$ python -q
>>> import numpy as np
>>> np.set_printoptions(suppress=True, linewidth=160)
>>> tidy = lambda a: np.round(a, 1) + 0
>>> arr = np.loadtxt("test9.csv", delimiter=",")
>>> tidy(arr)
array([[0.7, 0. , 0. , 0.3, 0. ],
       [0. , 1. , 0. , 0. , 0. ],
       [0. , 0. , 1. , 0. , 0. ],
       [0. , 0. , 0. , 1. , 0. ],
       [0.3, 0. , 0.3, 0. , 0.3]])
>>> # row-stochastic, so 1 is an eigenvalue
>>> tidy(np.linalg.norm(arr) ** 2 / np.linalg.norm(arr, 2) ** 2)
np.float64(3.2)
>>> tidy(np.linalg.norm(arr, 2))
np.float64(1.1)
>>> tidy(np.linalg.norm(arr, axis=0))
array([0.7, 1. , 1.1, 1.1, 0.3])
>>> tidy(np.linalg.norm(arr, axis=1))
array([0.7, 1. , 1. , 1. , 0.6])
>>> tidy(np.linalg.norm(arr[2], 1)), tidy(np.linalg.norm(arr[2], np.inf))
(np.float64(1.0), np.float64(1.0))
>>> tidy(np.linalg.norm(arr, 1)), tidy(np.linalg.norm(arr, np.inf))
(np.float64(1.3), np.float64(1.0))
>>> tidy(np.linalg.norm(arr[2] - arr[3]))
np.float64(1.4)
>>> np.flatnonzero(np.linalg.matrix_power((arr != 0) + (arr.T != 0) + np.eye(5), 5)[1])
array([1])
>>> (np.linalg.matrix_power((arr != 0) + (arr.T != 0) + np.eye(5), 5) > 0).astype(int)
array([[1, 0, 1, 1, 1],
       [0, 1, 0, 0, 0],
       [1, 0, 1, 1, 1],
       [1, 0, 1, 1, 1],
       [1, 0, 1, 1, 1]])
>>> tidy(np.sort(np.linalg.eigvals(arr).real))
array([0.3, 0.7, 1. , 1. , 1. ])
>>> tidy(np.linalg.det(arr))
np.float64(0.2)
>>> ev, vecs = np.linalg.eig(arr)
>>> tidy(np.sort(np.linalg.eigvals(arr.T)))
array([0.3, 0.7, 1. , 1. , 1. ])
>>> tidy(ev)
array([0.3, 0.7, 1. , 1. , 1. ])
>>> tidy(np.sort(np.linalg.eigvals(arr @ arr)))
array([0.1, 0.4, 1. , 1. , 1. ])
>>> tidy(np.sort(np.linalg.eigvals(np.linalg.inv(arr))))
array([1. , 1. , 1. , 1.5, 3. ])
>>> arr @ np.ones(5)
array([1., 1., 1., 1., 1.])
>>> p = np.eye(5)[2]
>>> for _ in range(4):
...     p = p @ arr
...     print(p.round(1))
... 
[0. 0. 1. 0. 0.]
[0. 0. 1. 0. 0.]
[0. 0. 1. 0. 0.]
[0. 0. 1. 0. 0.]
>>> sig = 5 * 0.9 ** np.arange(3)
>>> Q, _ = np.linalg.qr(np.array([[-2.5, 0.8, 0.1], [-1.5, 0.2, -0.1], [-0.2, 0.7, -1.4]]))
>>> rng = np.random.default_rng(28)
>>> data = rng.normal(size=(18, 3)) * sig @ Q
>>> tidy(data)
array([[ 4.9, -1.8,  3.2],
       [ 1.3,  2.8,  3.7],
       [ 2.7,  3.3, -3.6],
       [-0.2, -3. ,  4.2],
       [-0.8,  8.7, -3.5],
       [ 4.7,  1.7,  0.5],
       [-9.9,  2.4, -5.8],
       [ 7.6, -3.9,  8.5],
       [-6.5, -8.5,  2.1],
       [-1.8,  3.3,  7.2],
       [ 0.9, -1.4, -5.6],
       [ 2.6,  1.1,  3.4],
       [-1.2,  1.2,  0.6],
       [ 3.9, -8.1, -0.7],
       [ 1.7,  0.2,  5.5],
       [-2. ,  6.1, -7.8],
       [ 3.5, -9.3,  2.2],
       [ 4.6, -6.3, -1.8]])
>>> cen = data - data.mean(axis=0)
>>> vecs = np.linalg.svd(cen)[2][:1]
>>> B = cen - cen @ vecs.T @ vecs
>>> tidy((cen @ vecs.T).std(axis=0))
array([5.8])
>>> tidy(np.cov(cen @ vecs.T, rowvar=False))
np.float64(35.6)
>>> tidy(B.std(axis=0))
array([3.2, 3. , 3. ])
>>> B = np.c_[data[:, :1] @ np.array([[-1]]), np.array([-4, -2, -3, -3, 1, 2, -1, 3, -5, 5, 2, 2, -5, -5, -4, 3, -5, 0])]
>>> tidy(B)
array([[-4.9, -4. ],
       [-1.3, -2. ],
       [-2.7, -3. ],
       [ 0.2, -3. ],
       [ 0.8,  1. ],
       [-4.7,  2. ],
       [ 9.9, -1. ],
       [-7.6,  3. ],
       [ 6.5, -5. ],
       [ 1.8,  5. ],
       [-0.9,  2. ],
       [-2.6,  2. ],
       [ 1.2, -5. ],
       [-3.9, -5. ],
       [-1.7, -4. ],
       [ 2. ,  3. ],
       [-3.5, -5. ],
       [-4.6,  0. ]])
>>> tidy(np.linalg.norm(B - data @ np.linalg.lstsq(data, B)[0], axis=0))
array([ 0. , 12.4])
>>> np.linalg.matrix_rank(B)
np.int64(2)
>>> np.linalg.matrix_rank(np.c_[data, B])
np.int64(4)
>>> tidy(np.linalg.lstsq(data, B[:, 0])[0])
array([-1.,  0.,  0.])
>>> x = np.array([0, 0, 3])
>>> target = data @ x
>>> tidy(np.linalg.pinv(data) @ data)
array([[1., 0., 0.],
       [0., 1., 0.],
       [0., 0., 1.]])
>>> try:
...     np.linalg.solve(data, target)
... except np.linalg.LinAlgError as e:
...     print(repr(e))
... 
LinAlgError('Last 2 dimensions of the array must be square')
>>> target = target + 0.3 * rng.normal(size=18)
>>> tidy(target)
array([  9.2,  11.6, -10.5,  12.8, -10.6,   1.3, -17.6,  26.1,   6.5,  21.7, -17. ,  10.1,   2. ,  -2.3,  16.6, -23.5,   6.6,  -5.5])
>>> coef, *_ = np.linalg.lstsq(data, target)
>>> tidy(coef)
array([0., 0., 3.])
>>> [round(float(np.linalg.norm(np.linalg.solve(data.T @ data + lam * np.eye(3), data.T @ target))), 2) for lam in (0, 1, 10, 100)]
[3.04, 3.02, 2.94, 2.31]
>>> coef.round()
array([0., 0., 3.])
